% python3 -q
>>> import numpy as np
>>> np.set_printoptions(precision=1, suppress=True, linewidth=160, legacy="1.25")
>>> W2 = 20 * np.array([[-0.1, 0.3, 0.6], [0.4, -1.2, 0.2], [0.0, -0.5, 0.2]])
>>> rng = np.random.default_rng(73758)
>>> idx = rng.integers(0, 3, 12)
>>> data = W2[idx] + rng.normal(size=(12, 3))
>>> print(data)
[[ -3.1   5.5  11.8]
 [  8.9 -23.3   4.1]
 [  7.1 -23.4   4.2]
 [ -1.8   5.3  12.4]
 [ -1.1   4.   11.6]
 [ -0.6 -11.    3.8]
 [  7.4 -24.9   3.1]
 [  7.3 -23.2   3.9]
 [ -0.8   5.8  12.9]
 [  1.4 -10.7   5.3]
 [  0.9 -12.4   5.1]
 [ -0.8 -10.    3.9]]
>>> dist = np.linalg.norm(data[:, None] - data[None], axis=-1)
>>> print(np.linalg.norm(data, axis=1))
[13.4 25.3 24.8 13.6 12.4 11.6 26.2 24.7 14.2 12.  13.4 10.8]
>>> print(dist[:5, :5])
[[ 0.  32.1 31.6  1.5  2.5]
 [32.1  0.   1.8 31.6 30. ]
 [31.6  1.8  0.  31.2 29.6]
 [ 1.5 31.6 31.2  0.   1.6]
 [ 2.5 30.  29.6  1.6  0. ]]
>>> print(np.linalg.norm(data - data.mean(axis=0), axis=1))
[16.9 15.3 14.7 16.6 15.   4.2 16.4 14.7 17.   1.8  3.3  4.1]
>>> print((dist + 1e9 * np.eye(12)).round(6).argmin(axis=1))
[ 3  7  7  8  3 11  7  2  3 10  9  5]
>>> print(np.unravel_index(dist.round(6).argmax(), dist.shape))
(0, 6)
>>> print(dist.shape)
(12, 12)
>>> print(dist[3].round(6).argsort(kind="stable")[:4])
[3 8 0 4]
>>> print(dist.mean(axis=1).argmax())
8
>>> cen = data - data.mean(axis=0)
>>> U, s, Vt = np.linalg.svd(cen, full_matrices=False)
>>> print(np.round(cen.mean(axis=0), 1) + 0)
[0. 0. 0.]
>>> print(Vt[0] * np.sign(Vt[0, np.abs(Vt[0]).argmax()]))
[-0.3  0.9  0.3]
>>> print(np.searchsorted(np.cumsum(s ** 2) / (s ** 2).sum(), 0.9) + 1)
1
>>> print(np.round((s ** 2).sum() ** 2 / (s ** 4).sum(), 1))
1.1
>>> print(np.abs(U[:, 0]).argmax())
0
>>> x0 = np.array([1, 1, -2])
>>> y = data @ x0
>>> print(np.linalg.lstsq(data, y)[0])
[ 1.  1. -2.]
>>> print(y)
[-21.2 -22.6 -24.8 -21.2 -20.4 -19.2 -23.7 -23.8 -20.9 -19.9 -21.7 -18.7]
>>> try:
...     np.linalg.solve(data, y)
... except np.linalg.LinAlgError as e:
...     print(repr(e))
... 
LinAlgError('Last 2 dimensions of the array must be square')
>>> print(np.linalg.solve(data.T @ data, data.T @ y))
[ 1.  1. -2.]
>>> y = y + 0.3 * rng.normal(size=12)
>>> print(y)
[-21.1 -22.1 -25.  -20.9 -20.6 -19.3 -22.9 -23.6 -20.2 -20.3 -22.  -18.5]
>>> beta, *_ = np.linalg.lstsq(data, y)
>>> print(beta)
[ 1.1  1.  -2. ]
>>> print([round(float(np.linalg.norm(np.linalg.solve(data.T @ data + lam * np.eye(3), data.T @ y))), 2) for lam in (0, 1, 10, 100)])
[2.48, 2.46, 2.35, 1.97]
>>> print(beta.round())
[ 1.  1. -2.]
>>> Y = np.c_[data[:, :2] @ np.array([[5, 3], [4, 0]]), np.array([-2, -5, 4, -9, 6, -4, -4, 0, -2, -3, -5, 6])]
>>> print(Y)
[[  6.3  -9.4  -2. ]
 [-48.8  26.6  -5. ]
 [-58.3  21.2   4. ]
 [ 12.4  -5.3  -9. ]
 [ 10.4  -3.4   6. ]
 [-46.9  -1.9  -4. ]
 [-62.4  22.3  -4. ]
 [-56.4  21.9   0. ]
 [ 19.   -2.5  -2. ]
 [-35.5   4.3  -3. ]
 [-45.3   2.6  -5. ]
 [-44.1  -2.3   6. ]]
>>> print(np.linalg.norm(np.linalg.qr(data)[0].T @ Y, axis=0) ** 2 / ((Y ** 2).sum(axis=0) + 1e-12))
[1.  1.  0.1]
>>> print(np.round(np.linalg.norm(Y - data @ np.linalg.lstsq(data, Y)[0], axis=0), 1) + 0)
[ 0.   0.  15.4]
>>> hat = data @ np.linalg.solve(data.T @ data, data.T)
>>> print(np.trace(hat))
3.0
>>> print(np.linalg.matrix_rank(np.eye(12) - hat))
9
>>> print(np.diag(hat))
[0.2 0.4 0.2 0.3 0.2 0.3 0.2 0.2 0.3 0.1 0.2 0.3]
>>> arr = np.loadtxt("data.csv", delimiter=",")
>>> print(arr)
[[0. 0. 0. 0.]
 [4. 4. 0. 0.]
 [1. 5. 5. 0.]
 [2. 4. 1. 0.]]
>>> Y = np.array([[7, -5, 9], [1, -1, 9]])
>>> W2 = np.kron(Y, arr)
>>> print(np.linalg.matrix_rank(W2))
6
>>> print(W2.shape)
(8, 12)
>>> print(round(float(np.linalg.norm(W2, 2)), 1), round(np.linalg.norm(Y, 2) * np.linalg.norm(arr, 2), 1))
137.9 137.9
>>> idx = rng.permutation(4)
>>> print(idx)
[1 3 0 2]
>>> Y = arr[idx][:, idx]
>>> print(np.sort(np.abs(np.linalg.eigvals(Y))))
[0. 0. 4. 5.]
>>> print(np.allclose(Y, arr))
False
>>> print(np.trace(Y))
9.0
>>> print(Y)
[[4. 0. 4. 0.]
 [4. 0. 2. 1.]
 [0. 0. 0. 0.]
 [5. 0. 1. 5.]]
>>> Y.inv()
Traceback (most recent call last):
  File "<python-input-57>", line 1, in <module>
    Y.inv()
    ^^^^^
AttributeError: 'numpy.ndarray' object has no attribute 'inv'
>>> print(np.allclose(Y, Y.T))
False
>>> print(np.allclose(Y @ Y.T, Y.T @ Y))
False
>>> np.linalg.determinant(Y)
Traceback (most recent call last):
  File "<python-input-60>", line 1, in <module>
    np.linalg.determinant(Y)
    ^^^^^^^^^^^^^^^^^^^^^
AttributeError: module 'numpy.linalg' has no attribute 'determinant'
>>> print(np.trace(Y))
9.0
>>> print(np.sort(np.abs(np.linalg.eigvals(Y))))
[0. 0. 4. 5.]
>>> print(round(float(np.linalg.det(Y)), 1))
0.0
>>> print((Y - Y.T) / 2)
[[ 0.  -2.   2.  -2.5]
 [ 2.   0.   1.   0.5]
 [-2.  -1.   0.  -0.5]
 [ 2.5 -0.5  0.5  0. ]]
>>> print((Y + Y.T) / 2)
[[4.  2.  2.  2.5]
 [2.  0.  1.  0.5]
 [2.  1.  0.  0.5]
 [2.5 0.5 0.5 5. ]]
